$ ipython --no-banner

In [1]: import numpy as np

In [2]: from numpy import linalg as LA

In [3]: np.set_printoptions(suppress=True, linewidth=100)

In [4]: K = np.load("block2.npy")

In [5]: K
Out[5]: 
array([[  3,   4,   3,   2],
       [  0,   0,   0,   0],
       [ -9, -12,  -9,  -6],
       [  0,   0,   0,   0]])

In [6]: # rows 1 and 3 are equal

In [7]: f = np.array([-2, -2, -1])

In [8]: np.polyval(f, K[0])
Out[8]: array([-25, -41, -25, -13])

In [9]: np.correlate(K[0], K[2], "full")
Out[9]: array([ -18,  -51,  -90, -114,  -90,  -51,  -18])

In [10]: np.array([np.convolve(row, f, "same") for row in K])
Out[10]: 
array([[-14, -17, -14,  -7],
       [  0,   0,   0,   0],
       [ 42,  51,  42,  21],
       [  0,   0,   0,   0]])

In [11]: np.cross(K[0, :3], K[2, :3])
Out[11]: array([0, 0, 0])

In [12]: np.round(np.trace(LA.pinv(K) @ K), 3)
Out[12]: np.float64(1.0)

In [13]: np.round(K @ LA.pinv(K) @ K, 3)
Out[13]: 
array([[  3.,   4.,   3.,   2.],
       [  0.,   0.,   0.,   0.],
       [ -9., -12.,  -9.,  -6.],
       [  0.,   0.,   0.,   0.]])

In [14]: vec = np.array([2, 3, 3, 2])

In [15]: K @ np.eye(4)[1]
Out[15]: array([  4.,   0., -12.,   0.])

In [16]: K @ (2 * vec)
Out[16]: array([  62,    0, -186,    0])

In [17]: K @ vec
Out[17]: array([ 31,   0, -93,   0])

In [18]: data = np.loadtxt("x.csv", delimiter=",")

In [19]: data
Out[19]: 
array([[-6.,  1., -3., -2.],
       [ 1., -6.,  1., -5.],
       [-3.,  1., -2., -2.],
       [-2., -5., -2.,  0.]])

In [20]: Uu, s, Vh = LA.svd(K)

In [21]: s.round(3) + 0
Out[21]: array([19.494,  0.   ,  0.   ,  0.   ])

In [22]: out = Uu[:, :1] @ np.diag(s[:1]) @ Vh[:1]

In [23]: round(float(np.abs(K - out).max()), 3)
Out[23]: 0.0

In [24]: LA.matrix_rank(out)
Out[24]: np.int64(1)

In [25]: LA.matrix_rank(K, rtol=0.05)
Out[25]: np.int64(1)

In [26]: out.round(3)
Out[26]: 
array([[  3.,   4.,   3.,   2.],
       [  0.,   0.,   0.,   0.],
       [ -9., -12.,  -9.,  -6.],
       [  0.,   0.,   0.,   0.]])

In [27]: ev, evecs = LA.eigh(data)

In [28]: np.round(LA.svd(data, compute_uv=False), 3)
Out[28]: array([8.882, 8.374, 3.828, 0.572])

In [29]: np.round(evecs @ np.diag(ev) @ evecs.T, 3) + 0
Out[29]: 
array([[-6.,  1., -3., -2.],
       [ 1., -6.,  1., -5.],
       [-3.,  1., -2., -2.],
       [-2., -5., -2.,  0.]])

In [30]: np.round(np.abs(evecs[:, -1]), 3)
Out[30]: array([0.124, 0.463, 0.299, 0.825])

In [31]: np.abs(evecs[:, -1]).round(6).argmax()
Out[31]: np.int64(3)

In [32]: round(LA.norm(K, 1), 3), np.round(LA.norm(K, np.inf), 3)
Out[32]: (np.float64(16.0), np.float64(36.0))

In [33]: np.round(LA.norm(K, axis=1), 3)
Out[33]: array([ 6.164,  0.   , 18.493,  0.   ])

In [34]: round(float(LA.norm(K[3], 1)), 3), round(float(LA.norm(K[3], np.inf)), 3)
Out[34]: (0.0, 0.0)

In [35]: round(LA.norm(K, 2), 3)
Out[35]: np.float64(19.494)

In [36]: np.round(LA.norm(K, axis=0), 3)
Out[36]: array([ 9.487, 12.649,  9.487,  6.325])

In [37]: rng = np.random.default_rng(34605)

In [38]: lab = rng.permutation(4)

In [39]: lab
Out[39]: array([1, 0, 2, 3])

In [40]: out = data[lab][:, lab]

In [41]: np.allclose(out, data)
Out[41]: False

In [42]: np.trace(out)
Out[42]: np.float64(-14.0)

In [43]: np.round(LA.det(out), 3), round(float(LA.det(data[lab])), 3)
Out[43]: (np.float64(-163.0), 163.0)

In [44]: vec = np.array([4, 2, 1, 1])

In [45]: rhs = data @ vec

In [46]: rhs
Out[46]: array([-27., -12., -14., -20.])

In [47]: np.round(LA.solve(data, rhs), 3)
Out[47]: array([4., 2., 1., 1.])

In [48]: np.round(LA.solve(data, rhs + data[:, 1]), 3)
Out[48]: array([4., 3., 1., 1.])

In [49]: np.round(LA.solve(data, data[:, 2]), 3) + 0
Out[49]: array([0., 0., 1., 0.])

In [50]: out = np.array([[2, 2, 2], [0, 0, 2], [1, 2, 2]])

In [51]: Z = np.array([[0]])

In [52]: mat = np.block([[out, np.zeros((3, 1))], [np.zeros((1, 3)), Z]])

In [53]: mat
Out[53]: 
array([[2., 2., 2., 0.],
       [0., 0., 2., 0.],
       [1., 2., 2., 0.],
       [0., 0., 0., 0.]])

In [54]: # rank 3

In [55]: np.round(LA.norm(mat, 2) / LA.norm(mat), 3)
Out[55]: np.float64(0.945)

In [56]: np.argsort(-LA.norm(mat, axis=0).round(6), kind="stable")[:3]
Out[56]: array([2, 1, 0])

In [57]: [round(float(x), 3) for x in LA.svd(mat, compute_uv=False)[:3]]
Out[57]: [4.727, 1.532, 0.552]

In [58]: np.abs(np.diag(LA.qr(mat)[1])) > 1e-9
Out[58]: array([ True,  True,  True, False])

In [59]: np.allclose(mat[:-1].T @ LA.lstsq(mat[:-1].T, mat[-1])[0], mat[-1])
Out[59]: True

In [60]: X = np.load("case4.npy")

In [61]: X
Out[61]: 
array([[2, 3, 2, 0],
       [0, 0, 2, 3],
       [0, 0, 2, 3]])

In [62]: # row 2 repeats row 1

In [63]: f, g = X[1], X[2]

In [64]: f @ g
Out[64]: np.int64(13)

In [65]: pr = (f @ g) / (f @ f) * f

In [66]: np.round(LA.norm(f + g) ** 2 + LA.norm(f - g) ** 2, 3)
Out[66]: np.float64(52.0)

In [67]: (g - pr) @ f
Out[67]: np.float64(0.0)

In [68]: g - pr
Out[68]: array([0., 0., 0., 0.])

In [69]: Uu, s, Vh = LA.svd(X)

In [70]: np.argmax(s[:-1] / (s[1:] + 1e-6)) + 1
Out[70]: np.int64(2)

In [71]: out = Uu[:, :2] @ np.diag(s[:2]) @ Vh[:2]

In [72]: out.round(3) + 0
Out[72]: 
array([[2., 3., 2., 0.],
       [0., 0., 2., 3.],
       [0., 0., 2., 3.]])

In [73]: np.round(LA.norm(X - out, 2), 3), round(s[2], 3)
Out[73]: (np.float64(0.0), np.float64(0.0))

In [74]: np.round(LA.norm(X - out) / LA.norm(X), 3)
Out[74]: np.float64(0.0)

In [75]: T = np.stack([X, 5 * X, X[::-1]])

In [76]: np.round(LA.norm(T, axis=(1, 2)), 3)
Out[76]: array([ 6.557, 32.787,  6.557])

In [77]: LA.matrix_rank(T.reshape(3, -1))
Out[77]: np.int64(2)

In [78]: np.einsum("bij,cij->bc", T, T)
Out[78]: 
array([[  43,  215,   21],
       [ 215, 1075,  105],
       [  21,  105,   43]])

In [79]: LA.matrix_rank(T)
Out[79]: array([2, 2, 2])

In [80]: T.sum(axis=0)
Out[80]: 
array([[12, 18, 14,  3],
       [ 0,  0, 14, 21],
       [ 2,  3, 14, 18]])

In [81]: f = np.array([2, -2, 0])

In [82]: np.array([np.convolve(row, f, "same") for row in data])
Out[82]: 
array([[ 14.,  -8.,   2.,   4.],
       [-14.,  14., -12.,  10.],
       [  8.,  -6.,   0.,   4.],
       [ -6.,   6.,   4.,   0.]])

In [83]: np.correlate(data[1], data[3], "full")
Out[83]: array([ 0., -2.,  7., 26., 17., 23., 10.])

In [84]: np.convolve(data[1], f)
Out[84]: array([  2., -14.,  14., -12.,  10.,   0.])

In [85]: np.cross(data[1, :3], data[3, :3])
Out[85]: array([ 17.,   0., -17.])

In [86]: np.polyval(f, data[1])
Out[86]: array([ 0., 84.,  0., 60.])
